% python3 -q
>>> import numpy as np
>>> np.set_printoptions(precision=2, suppress=True, linewidth=160, sign=" ")
>>> tidy = lambda a: np.round(a, 2) + 0
>>> M = np.load("run5.npy")
>>> print(M)
[[  2.03  -8.99  16.01  -4.     5.95  11.99   3.02  12.01 -18.03  14.02]
 [  1.95  -3.01   7.01  -6.99  -9.01  -2.02  11.01   8.    -3.     5.98]
 [-11.    21.   -21.98  -0.98   8.     4.99  -5.02 -10.98   3.99 -21.01]
 [ -7.99  16.01   2.99  -4.98  -7.96   3.     9.01  -0.03   3.99 -12.  ]
 [ -1.     3.97   1.98  -3.03  -8.98  -4.01   6.98   1.01   5.01  -3.01]
 [  3.01  -2.97  12.03  -5.02 -16.    -7.03  13.     6.99   4.01   4.97]
 [  8.02 -15.02   7.02  -5.    -5.    -3.98   6.97  10.01  -7.01  16.03]
 [  3.02  -9.01  11.99   4.97   7.     5.99  -6.     2.98  -6.99   8.97]
 [  1.98  -6.01  -5.01   9.01  13.99   2.99 -15.01  -6.01  -2.02   1.98]
 [-10.02  20.01 -20.97  -7.     2.04   3.     3.    -5.99   1.98 -17.98]
 [  3.03  -9.96   1.97  -4.99   9.99   9.02  -0.02   9.   -17.98  13.  ]
 [  4.96 -12.02   1.     1.99   9.04   3.01  -5.99   3.01  -9.    11.01]
 [  0.98  -5.01  -8.98   4.    16.03   6.02 -11.99  -3.01  -7.98   3.  ]
 [ -4.99  12.99  -2.98   4.    -7.96  -6.    -0.02  -9.01  16.   -14.99]]
>>> print(tidy(np.linalg.norm(M, 1)), tidy(np.linalg.norm(M, np.inf)))
147.95 108.95
>>> print(np.linalg.norm(M, axis=1).argmax())
2
>>> print(tidy(np.linalg.norm(M[12], 1)), tidy(np.linalg.norm(M[12], np.inf)))
67.0 16.03
>>> print(tidy(np.linalg.norm(M) ** 2 / np.linalg.norm(M, 2) ** 2))
1.7
>>> print(tidy(np.linalg.norm(M, axis=0)))
[ 20.98  44.64  41.21  19.12  36.83  21.9   30.87  27.2   35.17  45.17]
>>> print(tidy(np.linalg.norm(M, "nuc")))
190.85
>>> print(np.linalg.matrix_rank(M, rtol=0.1))
4
>>> print(np.linalg.cond(M) > 100)
True
>>> blk = np.stack([M, -1 * M, M[::-1]])
>>> print((blk @ M.T).shape)
(3, 14, 14)
>>> print(blk.sum(axis=0))
[[ -4.99  12.99  -2.98   4.    -7.96  -6.    -0.02  -9.01  16.   -14.99]
 [  0.98  -5.01  -8.98   4.    16.03   6.02 -11.99  -3.01  -7.98   3.  ]
 [  4.96 -12.02   1.     1.99   9.04   3.01  -5.99   3.01  -9.    11.01]
 [  3.03  -9.96   1.97  -4.99   9.99   9.02  -0.02   9.   -17.98  13.  ]
 [-10.02  20.01 -20.97  -7.     2.04   3.     3.    -5.99   1.98 -17.98]
 [  1.98  -6.01  -5.01   9.01  13.99   2.99 -15.01  -6.01  -2.02   1.98]
 [  3.02  -9.01  11.99   4.97   7.     5.99  -6.     2.98  -6.99   8.97]
 [  8.02 -15.02   7.02  -5.    -5.    -3.98   6.97  10.01  -7.01  16.03]
 [  3.01  -2.97  12.03  -5.02 -16.    -7.03  13.     6.99   4.01   4.97]
 [ -1.     3.97   1.98  -3.03  -8.98  -4.01   6.98   1.01   5.01  -3.01]
 [ -7.99  16.01   2.99  -4.98  -7.96   3.     9.01  -0.03   3.99 -12.  ]
 [-11.    21.   -21.98  -0.98   8.     4.99  -5.02 -10.98   3.99 -21.01]
 [  1.95  -3.01   7.01  -6.99  -9.01  -2.02  11.01   8.    -3.     5.98]
 [  2.03  -8.99  16.01  -4.     5.95  11.99   3.02  12.01 -18.03  14.02]]
>>> print(np.linalg.matrix_rank(blk))
[ 10  10  10]
>>> print(tidy(np.linalg.norm(blk, axis=(1, 2))))
[ 106.32  106.32  106.32]
